In [1]: import numpy as np

In [2]: np.set_printoptions(precision=2, suppress=True, linewidth=140)

In [3]: M = np.load("case11.npy")

In [4]: M
Out[4]: 
array([[0.42, 0.42, 0.25, 0.08],
       [0.42, 0.42, 0.25, 0.08],
       [0.25, 0.25, 0.15, 0.05],
       [0.08, 0.08, 0.05, 0.02]])

In [5]: # null space of dimension 3

In [6]: np.allclose(M @ M.T, M.T @ M)
Out[6]: True

In [7]: np.linalg.matrix_power(M, 2)
Out[7]: 
array([[0.42, 0.42, 0.25, 0.08],
       [0.42, 0.42, 0.25, 0.08],
       [0.25, 0.25, 0.15, 0.05],
       [0.08, 0.08, 0.05, 0.02]])

In [8]: np.trace(M)
Out[8]: np.float64(1.0)

In [9]: (M - M.T) / 2
Out[9]: 
array([[0., 0., 0., 0.],
       [0., 0., 0., 0.],
       [0., 0., 0., 0.],
       [0., 0., 0., 0.]])

In [10]: M @ M
Out[10]: 
array([[0.42, 0.42, 0.25, 0.08],
       [0.42, 0.42, 0.25, 0.08],
       [0.25, 0.25, 0.15, 0.05],
       [0.08, 0.08, 0.05, 0.02]])

In [11]: np.round(np.abs(np.linalg.eigvals(M)).max(), 2)
Out[11]: np.float64(1.0)

In [12]: A2 = np.array([[0, -1, 2, 2, 1, -2],
    ...:     [2, -1, -1, 1, 0, 1],
    ...:     [-2, -2, -1, 2, -2, 1],
    ...:     [0, 2, 2, -1, 2, 1]])

In [13]: X = np.block([[np.zeros((4, 4)), A2], [A2.T, np.zeros((6, 6))]])

In [14]: X
Out[14]: 
array([[ 0.,  0.,  0.,  0.,  0., -1.,  2.,  2.,  1., -2.],
       [ 0.,  0.,  0.,  0.,  2., -1., -1.,  1.,  0.,  1.],
       [ 0.,  0.,  0.,  0., -2., -2., -1.,  2., -2.,  1.],
       [ 0.,  0.,  0.,  0.,  0.,  2.,  2., -1.,  2.,  1.],
       [ 0.,  2., -2.,  0.,  0.,  0.,  0.,  0.,  0.,  0.],
       [-1., -1., -2.,  2.,  0.,  0.,  0.,  0.,  0.,  0.],
       [ 2., -1., -1.,  2.,  0.,  0.,  0.,  0.,  0.,  0.],
       [ 2.,  1.,  2., -1.,  0.,  0.,  0.,  0.,  0.,  0.],
       [ 1.,  0., -2.,  2.,  0.,  0.,  0.,  0.,  0.,  0.],
       [-2.,  1.,  1.,  1.,  0.,  0.,  0.,  0.,  0.,  0.]])

In [15]: # rank 8

In [16]: np.allclose(X[:-1].T @ np.linalg.lstsq(X[:-1].T, X[-1])[0], X[-1])
Out[16]: True

In [17]: np.unique(X.round(6), axis=0).shape
Out[17]: (10, 10)

In [18]: Q, _ = np.linalg.qr(np.array([[0.1, 0.3, -0.1, -0.1, 0.4, 0.4],
    ...:     [-1.5, -0.1, 2.9, -0.2, -0.1, 0.6],
    ...:     [-0.1, 0.8, -0.3, 0.4, 1.1, -1.2],
    ...:     [-0.2, 0.3, -1.0, -0.9, -0.8, -0.5],
    ...:     [1.2, 0.2, 0.8, 0.1, 1.0, 0.2],
    ...:     [1.2, -1.1, 0.0, -1.1, -0.4, 0.6],
    ...:     [-0.5, -0.4, -0.1, 0.7, 0.1, 0.9],
    ...:     [0.3, -0.2, -1.0, -0.3, 0.0, 1.8],
    ...:     [-1.9, 1.8, -0.1, -0.4, -1.7, 0.2],
    ...:     [-0.5, 0.9, 0.2, -0.1, -0.9, -0.4],
    ...:     [-0.2, -0.9, 1.1, 0.3, 0.6, 0.1],
    ...:     [0.3, 1.0, 0.5, 0.8, -0.5, -1.9],
    ...:     [-1.0, -1.5, -0.8, -1.6, 0.7, -2.5]]))

In [19]: mat = Q @ Q.T

In [20]: mat
Out[20]: 
array([[ 0.15,  0.03,  0.18,  0.01,  0.19, -0.05, -0.08,  0.12,  0.05, -0.03, -0.07, -0.16, -0.03],
       [ 0.03,  0.81, -0.08, -0.13,  0.12,  0.02, -0.04, -0.13,  0.17,  0.06,  0.23, -0.11,  0.02],
       [ 0.18, -0.08,  0.51, -0.05,  0.23, -0.35, -0.09, -0.04,  0.01, -0.04, -0.07,  0.02,  0.12],
       [ 0.01, -0.13, -0.05,  0.24, -0.06,  0.15, -0.16,  0.05,  0.2 ,  0.1 , -0.18, -0.01,  0.15],
       [ 0.19,  0.12,  0.23, -0.06,  0.51,  0.12, -0.28,  0.01, -0.17, -0.04, -0.04, -0.02, -0.14],
       [-0.05,  0.02, -0.35,  0.15,  0.12,  0.58, -0.23,  0.05, -0.16,  0.02, -0.04, -0.05,  0.02],
       [-0.08, -0.04, -0.09, -0.16, -0.28, -0.23,  0.36,  0.08, -0.05, -0.1 ,  0.14, -0.11, -0.09],
       [ 0.12, -0.13, -0.04,  0.05,  0.01,  0.05,  0.08,  0.35,  0.06, -0.09, -0.1 , -0.38, -0.12],
       [ 0.05,  0.17,  0.01,  0.2 , -0.17, -0.16, -0.05,  0.06,  0.65,  0.23, -0.19, -0.04, -0.06],
       [-0.03,  0.06, -0.04,  0.1 , -0.04,  0.02, -0.1 , -0.09,  0.23,  0.15, -0.09,  0.16, -0.06],
       [-0.07,  0.23, -0.07, -0.18, -0.04, -0.04,  0.14, -0.1 , -0.19, -0.09,  0.23, -0.02,  0.06],
       [-0.16, -0.11,  0.02, -0.01, -0.02, -0.05, -0.11, -0.38, -0.04,  0.16, -0.02,  0.6 , -0.11],
       [-0.03,  0.02,  0.12,  0.15, -0.14,  0.02, -0.09, -0.12, -0.06, -0.06,  0.06, -0.11,  0.88]])

In [21]: np.linalg.cond(X) > 100
Out[21]: np.True_

In [22]: [round(float(x), 2) for x in np.linalg.svd(X, compute_uv=False)[:3]]
Out[22]: [5.29, 5.29, 3.76]

In [23]: np.argsort(-np.linalg.norm(X, axis=0).round(6), kind="stable")[:3]
Out[23]: array([2, 0, 3])

In [24]: np.round(np.linalg.norm(X, 2) / np.linalg.norm(X), 2)
Out[24]: np.float64(0.51)

In [25]: np.linalg.matrix_rank(X, rtol=0.1)
Out[25]: np.int64(8)

In [26]: Uu, sv, Vt = np.linalg.svd(mat)

In [27]: evecs = Vt[:(sv > 1e-8).sum()]

In [28]: rng = np.random.default_rng(749)

In [29]: x0 = mat[3] + -2 * mat[4] + rng.integers(2) * np.eye(13)[6]

In [30]: x0
Out[30]: array([-0.37, -0.36, -0.52,  0.36, -1.07, -0.08,  0.4 ,  0.03,  0.53,  0.17, -0.09,  0.03,  0.44])

In [31]: np.allclose(evecs.T @ evecs @ x0, x0)
Out[31]: True

In [32]: A2 = np.array([[3], [1], [2], [2], [1], [3], [2], [3], [2], [1], [1], [1]])

In [33]: basis = np.array([[4, -4, -5, 3]])

In [34]: arr = A2 @ basis

In [35]: arr
Out[35]: 
array([[ 12, -12, -15,   9],
       [  4,  -4,  -5,   3],
       [  8,  -8, -10,   6],
       [  8,  -8, -10,   6],
       [  4,  -4,  -5,   3],
       [ 12, -12, -15,   9],
       [  8,  -8, -10,   6],
       [ 12, -12, -15,   9],
       [  8,  -8, -10,   6],
       [  4,  -4,  -5,   3],
       [  4,  -4,  -5,   3],
       [  4,  -4,  -5,   3]])

In [36]: # rank 1

In [37]: w1 = np.array([[-5, -4, 1, 0, 5],
    ...:     [1, 3, 5, 1, -1],
    ...:     [0, 5, -4, 0, -5],
    ...:     [-4, -2, -3, 5, 0],
    ...:     [-5, -5, -3, 0, 3],
    ...:     [-4, 3, 5, 0, -5],
    ...:     [-1, 2, 2, 3, 4],
    ...:     [-4, -4, -4, 5, -3],
    ...:     [3, 5, 4, -4, -3],
    ...:     [-3, 4, -5, -4, 0],
    ...:     [-5, -4, 1, -2, 2],
    ...:     [-1, -4, -2, -2, 0],
    ...:     [-3, -4, -5, 2, -4]])

In [38]: b = np.array([-3, -1, 0, 1, -1])

In [39]: hid = np.maximum(mat @ w1 + b, 0)

In [40]: (hid > 0).mean(axis=0)
Out[40]: array([0.  , 0.23, 0.54, 0.69, 0.15])

In [41]: np.linalg.matrix_rank(hid)
Out[41]: np.int64(4)

In [42]: (hid > 0).astype(int)
Out[42]: 
array([[0, 0, 0, 1, 0],
       [0, 1, 1, 0, 0],
       [0, 0, 0, 1, 0],
       [0, 0, 0, 1, 0],
       [0, 0, 0, 1, 0],
       [0, 0, 1, 1, 0],
       [0, 0, 1, 1, 1],
       [0, 0, 1, 1, 0],
       [0, 1, 1, 0, 0],
       [0, 1, 1, 0, 0],
       [0, 0, 1, 1, 1],
       [0, 0, 0, 0, 0],
       [0, 0, 0, 1, 0]])

In [43]: basis = np.array([[7, 7], [-9, 2], [5, -1], [-6, 3], [3, 4]])

In [44]: (hid @ basis).round(6).argmax(axis=1)
Out[44]: array([1, 0, 1, 1, 1, 1, 1, 1, 1, 1, 0, 0, 1])

In [45]: E = np.load("layer12.npy")

In [46]: E
Out[46]: 
array([[ -1.98,   2.  ,  -2.89,   3.98,  -0.02,   4.05,   0.03, -10.07,  11.  ],
       [  6.91,  10.96, -13.96, -10.95,  -1.05,  -9.04,  -0.89,  -7.03,   9.  ],
       [  7.08,   8.07, -13.05,  -7.96,  -1.98,  -7.01,  -2.04,  -4.11,   7.08],
       [ -9.94,  -7.  ,  13.07,  12.97,   3.13,   7.97,   1.04,   2.96,  -1.99],
       [  5.94,   6.97, -10.06,  -6.95,  -0.97, -10.  ,  -2.94,   4.98,   0.97],
       [ -4.98,  -0.11,   9.94,  -4.93,   3.97,   2.94,   7.  , -10.02,  -2.02],
       [  8.03,  -1.02,  -2.98, -12.12,  -2.94,  -2.08,   1.99,  -0.98,  -8.03],
       [ -6.03,  -7.04,  10.02,   7.02,   1.01,   9.92,   3.02,  -5.01,  -0.97],
       [ -2.98,  -6.09,   6.94,   4.05,  -0.02,   6.97,   1.96,  -1.97,  -3.01],
       [ -1.03,  -5.09,   4.  ,   1.95,  -0.97,   6.92,   1.98,  -4.9 ,  -1.03],
       [  0.86,   1.96,  -0.97,  -5.97,  -0.03,   3.06,   3.98, -14.01,   4.94],
       [ -6.06,  -4.94,   6.92,   9.02,   1.  ,   7.96,   1.03,  -2.96,   1.86],
       [  1.99,  -0.04,  -4.99,   3.06,  -1.99,  -0.11,  -3.  ,   1.91,   3.05]])

In [47]: round(np.log10(np.linalg.cond(E)))
Out[47]: 3

In [48]: np.linalg.cond(E) > 100
Out[48]: np.True_

In [49]: np.linalg.matrix_rank(E, rtol=0.1)
Out[49]: np.int64(4)

In [50]: round(np.linalg.norm(E, 2) / np.linalg.norm(E), 2)
Out[50]: np.float64(0.82)

In [51]: np.argsort(-np.linalg.norm(E, axis=0).round(6), kind="stable")[:3]
Out[51]: array([2, 3, 5])

In [52]: np.abs(np.linalg.svd(E)[2][-1])
Out[52]: array([0.37, 0.27, 0.02, 0.27, 0.03, 0.13, 0.8 , 0.23, 0.07])

In [53]: hat = E @ np.linalg.solve(E.T @ E, E.T)

In [54]: np.diag(hat)
Out[54]: array([0.59, 0.8 , 0.73, 0.73, 0.7 , 0.88, 0.81, 0.37, 0.2 , 0.66, 0.76, 0.9 , 0.87])

In [55]: hat @ E[:, 4]
Out[55]: array([-0.02, -1.05, -1.98,  3.13, -0.97,  3.97, -2.94,  1.01, -0.02, -0.97, -0.03,  1.  , -1.99])

In [56]: basis = np.sign(np.array([[1, 1, 0, 2], [2, 1, 1, 2], [1, 2, 0, 0], [2, 2, 2, 0]]))

In [57]: A2 = (np.tril(basis, -1) + np.eye(4)) @ (np.triu(basis, 1) + np.eye(4))

In [58]: evals = np.array([0, 1, -3, 0])

In [59]: data = np.rint(A2 * evals @ np.linalg.inv(A2)) + 0

In [60]: data
Out[60]: 
array([[-1.,  2.,  0., -1.],
       [-2.,  7., -3., -2.],
       [-2., 10., -6., -2.],
       [-2., 10., -6., -2.]])

In [61]: np.argsort(-np.linalg.norm(data, axis=0).round(6), kind="stable")[:3]
Out[61]: array([1, 2, 0])

In [62]: [round(float(x), 2) for x in np.linalg.svd(data, compute_uv=False)[:3]]
Out[62]: [18.88, 1.85, 0.0]

In [63]: np.linalg.cond(data) > 100
Out[63]: np.True_
